$ python3 -q
>>> import numpy as np
>>> import numpy.linalg as la
>>> np.set_printoptions(precision=1, suppress=True, linewidth=120)
>>> def rd(a):
...     return np.round(a, 1) + 0
... 
>>> Y = np.array([[0, 3], [-3, -3]])
>>> m1 = np.kron(np.eye(2, dtype=int), Y)
>>> m1
array([[ 0,  3,  0,  0],
       [-3, -3,  0,  0],
       [ 0,  0,  0,  3],
       [ 0,  0, -3, -3]])
>>> # 2 blocks once reordered
>>> rd(np.poly(m1))
array([ 1.,  6., 27., 54., 81.])
>>> rd(la.eigvals(m1).sum().real)
np.float64(-6.0)
>>> rd(la.det(m1[::-1]))
np.float64(81.0)
>>> rd(np.abs(la.eigvals(m1)).max())
np.float64(3.0)
>>> (m1 - m1.T) / 2
array([[ 0.,  3.,  0.,  0.],
       [-3.,  0.,  0.,  0.],
       [ 0.,  0.,  0.,  3.],
       [ 0.,  0., -3.,  0.]])
>>> np.allclose(m1 @ m1.T, m1.T @ m1)
False
>>> mat = np.array([[5.5, 3.6, 1.7, 2.2, -3.5, 4.0],
...     [1.9, -4.8, -0.7, 3.3, -5.1, -1.2],
...     [-5.0, 3.3, -6.2, 4.0, -1.3, 0.6],
...     [2.0, 1.9, -2.8, -4.0, -3.9, -4.0]])
>>> C2 = mat.T @ mat
>>> rd(np.diag(C2))
array([62.9, 50.5, 49.7, 47.7, 55.2, 33.8])
>>> (mat @ mat.T).shape
(4, 4)
>>> rd(la.svd(mat, compute_uv=False) ** 2)
array([100.2,  81. ,  65. ,  53.6])
>>> rd(la.eigvalsh(C2)[::-1])
array([100.2,  81. ,  65. ,  53.6,   0. ,   0. ])
>>> np.allclose(C2, C2.T)
True
>>> E = np.loadtxt("dump.csv", delimiter=",")
>>> E
array([[-2.,  1.,  1.],
       [ 1., -2.,  1.],
       [ 1.,  1., -2.]])
>>> # rank 2
>>> theta = np.radians(30)
>>> r_ = np.eye(3)
>>> r_[1, 1] = r_[2, 2] = np.cos(theta)
>>> r_[1, 2], r_[2, 1] = -np.sin(theta), np.sin(theta)
>>> rd(r_)
array([[ 1. ,  0. ,  0. ],
       [ 0. ,  0.9, -0.5],
       [ 0. ,  0.5,  0.9]])
>>> Y = E @ r_.T
>>> rd(la.det(r_)), rd(np.trace(r_))
(np.float64(1.0), np.float64(2.7))
>>> np.allclose(la.norm(E, axis=1), la.norm(Y, axis=1))
True
>>> F = np.loadtxt("case11.csv", delimiter=",")
>>> rd(F)
array([[ -1.4,  -9.4,   3.4,  12.8,  16.2],
       [ -1.6,  -8.2,   3.3,  11.5,  14.7],
       [ -1.7,  -7. ,   3.1,  10.2,  13.3],
       [ -2. ,  -4.8,   2.8,   7.6,  10.4],
       [ -2.1,  -1.7,   2.2,   4. ,   6.2],
       [ -2.1,  -1.5,   2.2,   3.7,   5.8],
       [ -1.8,  -0.2,   1.7,   1.9,   3.6],
       [ -1.7,  -0.1,   1.6,   1.7,   3.3],
       [ -1.4,   0.3,   1.3,   1. ,   2.3],
       [ -1.1,   0.5,   1. ,   0.5,   1.4],
       [ -0.9,   0.5,   0.8,   0.3,   1.1],
       [  0. ,   0. ,   0. ,   0. ,   0. ],
       [  0.2,  -0.2,  -0.2,   0. ,  -0.2],
       [  0.2,  -0.2,  -0.2,   0. ,  -0.2],
       [  0.6,  -1.2,  -1.4,  -0.2,  -1.5],
       [  0.4,  -1.2,  -1.7,  -0.5,  -2.2],
       [ -0.1,  -0.9,  -2.1,  -1.2,  -3.3],
       [ -0.8,  -0.3,  -2.4,  -2.1,  -4.5],
       [ -0.9,  -0.3,  -2.4,  -2.2,  -4.6],
       [ -1.7,   0.6,  -2.7,  -3.3,  -6.1],
       [ -1.9,   0.7,  -2.8,  -3.5,  -6.3],
       [ -2.3,   1.2,  -2.9,  -4.1,  -7. ],
       [ -2.8,   1.6,  -3. ,  -4.7,  -7.7],
       [ -4. ,   3. ,  -3.3,  -6.3,  -9.6],
       [ -5.3,   4.6,  -3.6,  -8.1, -11.7],
       [ -8. ,   8. ,  -4. , -12. , -16. ]])
>>> D = la.norm(F[:, None] - F[None], axis=-1)
>>> (D + 1e9 * np.eye(26)).round(6).argmin(axis=1)
array([ 1,  2,  1,  2,  5,  4,  7,  6,  9, 10,  9, 12, 13, 12, 15, 14, 15, 18, 17, 20, 19, 22, 21, 22, 23, 24])
>>> D.mean(axis=1).argmax()
np.int64(25)
>>> np.flatnonzero(D[0] < D.mean() / 2)
array([0, 1, 2])
>>> D.shape
(26, 26)
>>> la.matrix_rank(D ** 2)
np.int64(5)
>>> rd(la.norm(F, axis=1))
array([23. , 20.7, 18.5, 14.2,  8.1,  7.7,  4.8,  4.4,  3.2,  2.1,  1.7,  0.1,  0.3,  0.4,  2.4,  3.1,  4.2,  5.6,
        5.7,  7.6,  7.9,  9. , 10. , 13. , 16.3, 23.3])
>>> rng = np.random.default_rng(68)
>>> Y = F + rng.integers(-2, 3, (26, 3)) @ rng.integers(-2, 3, (3, 5))
>>> rd(Y)
array([[ -1.4,  -9.4,   3.4,  12.8,  16.2],
       [ -0.6,  -5.2,   7.3,   8.5,  12.7],
       [  0.3,  -2. ,  10.1,   3.2,  13.3],
       [ -1. ,   0.2,   8.8,   2.6,   8.4],
       [ -2.1,  -7.7,  -3.8,   8. ,  10.2],
       [ -1.1,  -1.5,   3.2,   1.7,   7.8],
       [ -2.8,  -4.2,  -3.3,   6.9,   3.6],
       [ -0.7,  -6.1,  -3.4,   3.7,   9.3],
       [ -0.4,  -1.7,   0.3,  -1. ,   8.3],
       [ -2.1,   2.5,   2. ,   0.5,  -0.6],
       [ -1.9,   0.5,  -0.2,   3.3,  -2.9],
       [  0. ,   0. ,   0. ,   0. ,   0. ],
       [  1.2,  -1.2,  -0.2,  -2. ,   3.8],
       [ -0.8,   4.8,   3.8,  -1. ,  -6.2],
       [  0.6,  -1.2,  -1.4,   0.8,  -3.5],
       [ -0.6,  -4.2,  -5.7,   3.5,  -2.2],
       [ -0.1,  -0.9,  -2.1,  -1.2,  -3.3],
       [ -1.8,  -6.3,  -9.4,   3.9,  -2.5],
       [  1.1,  -4.3,  -4.4,  -3.2,   1.4],
       [ -3.7,  -1.4,  -6.7,   0.7,  -6.1],
       [ -3.9,   1.7,  -3.8,  -0.5, -10.3],
       [ -0.3,  -0.8,  -2.9,  -6.1,  -3. ],
       [ -4.8,   2.6,  -4. ,  -1.7, -11.7],
       [ -5. ,   5. ,  -2.3,  -5.3, -13.6],
       [ -3.3,   6.6,   0.4, -13.1,  -9.7],
       [ -8. ,   7. ,  -5. , -11. , -16. ]])
>>> np.abs(Y - F).sum(axis=1)
array([ 0., 13., 21., 19., 20.,  6., 15., 20., 12.,  6.,  9.,  0.,  8., 17.,  3., 12.,  0., 22., 15., 12., 11., 10.,
       11.,  9., 15.,  3.])
>>> la.matrix_rank(Y - F, tol=1e-8)
np.int64(3)
>>> K = np.load("arr.npy")
>>> rd(K)
array([[ 1.6, -1.1, -0.4, -2.8],
       [ 1.3, -4. , -1.7, -2.9],
       [-0.4, -0.2, -0.2,  0.6],
       [ 0. ,  1.1,  1.4,  0.1],
       [-0.8, -0.5, -1.3,  1.2]])
>>> # looks like rank 3
>>> Uu, sv, VT = la.svd(K)
>>> np.argmax(sv[:-1] / (sv[1:] + 1e-6)) + 1
np.int64(3)
>>> Y = Uu[:, :3] @ np.diag(sv[:3]) @ VT[:3]
>>> la.matrix_rank(Y)
np.int64(3)
